$ ipython --no-banner

In [1]: import numpy as np

In [2]: np.set_printoptions(precision=2, suppress=True, linewidth=200)

In [3]: mat = np.load("x.npy")

In [4]: print(mat)
[[ -1.21   0.84  -0.48  -3.51  -1.29   5.58]
 [  0.7    3.52  -1.26   0.56   1.36  -3.92]
 [ -0.66   0.28   0.48   6.08   0.08   1.02]
 [ -0.9   -3.16   0.3   -3.65  -2.48  -0.25]
 [ -0.23   1.74   1.02   2.54  -0.79  -0.54]
 [ -0.16   0.97   0.72  10.88  -2.27  -1.41]
 [  1.29   0.3   -0.71   3.2   -2.82  -4.09]
 [  0.11  -0.68  -0.25  -1.18  -1.45  -1.48]
 [ -0.67  -2.95   1.16   1.26  -2.02  -0.24]
 [  1.06  -2.26  -0.01   5.03  -4.45   3.76]
 [ -0.82   2.9   -0.2    2.67   0.61   2.1 ]
 [  0.56  -2.56   1.73  -3.26  -1.68  -2.68]
 [  0.02   0.86  -0.52  -5.33  -0.75  -0.64]
 [ -0.51  -0.94  -1.24  -3.06   1.96  -4.2 ]
 [  0.     0.71   0.07  -0.33  -2.05   1.42]
 [  0.13  -0.62   1.03   7.03  -0.55   1.18]
 [ -0.23  -1.5   -1.6    4.15   1.48  -0.7 ]
 [  0.72  -1.02   1.48   3.84  -0.07  -2.64]
 [ -1.1   -1.04   0.3    2.74   0.45  -1.68]
 [  0.75   2.17   0.84   5.24  -4.57  -1.84]
 [ -0.75  -1.23   0.27   7.64   2.38  -2.02]
 [  0.42   2.02   0.54  -3.79  -0.26  -2.05]
 [ -1.24  -1.71  -0.07  -0.82   0.54   0.82]
 [  0.3    0.65  -0.01  -3.02   0.49   0.46]
 [ -0.35  -0.59  -0.17  -0.52  -1.19  -2.71]
 [  2.22   0.33  -1.63  -6.05   2.91  -1.86]
 [ -0.07  -1.77  -1.13  -2.52  -1.73  -1.64]
 [  0.09  -3.24   1.53   2.79   0.97  -3.9 ]
 [ -1.6    2.15   0.71  -1.44   2.9   -0.97]
 [ -0.44   1.67   1.03 -10.    -3.04   0.14]
 [  0.75  -0.18  -0.03   3.53  -1.01   4.1 ]
 [  1.49   2.5    0.23   0.21  -1.86   2.98]
 [ -0.3    2.07  -0.34  -7.02   4.73   4.79]
 [  0.11  -1.1    0.49   3.23  -3.23   0.58]
 [ -0.9   -2.45  -1.77  -2.76   0.91  -4.65]
 [  0.06  -1.46  -0.85  -4.9    1.46   3.53]]

In [5]: dist = np.linalg.norm(mat[:, None] - mat[None], axis=-1)

In [6]: print(dist[:5, :5])
[[ 0.   11.19 10.78  7.22  8.85]
 [11.19  0.    8.48  9.78  5.4 ]
 [10.78  8.48  0.   10.71  4.28]
 [ 7.22  9.78 10.71  0.    8.14]
 [ 8.85  5.4   4.28  8.14  0.  ]]

In [7]: print(dist.mean(axis=1).argmax())
29

In [8]: print(np.linalg.matrix_rank(dist ** 2))
8
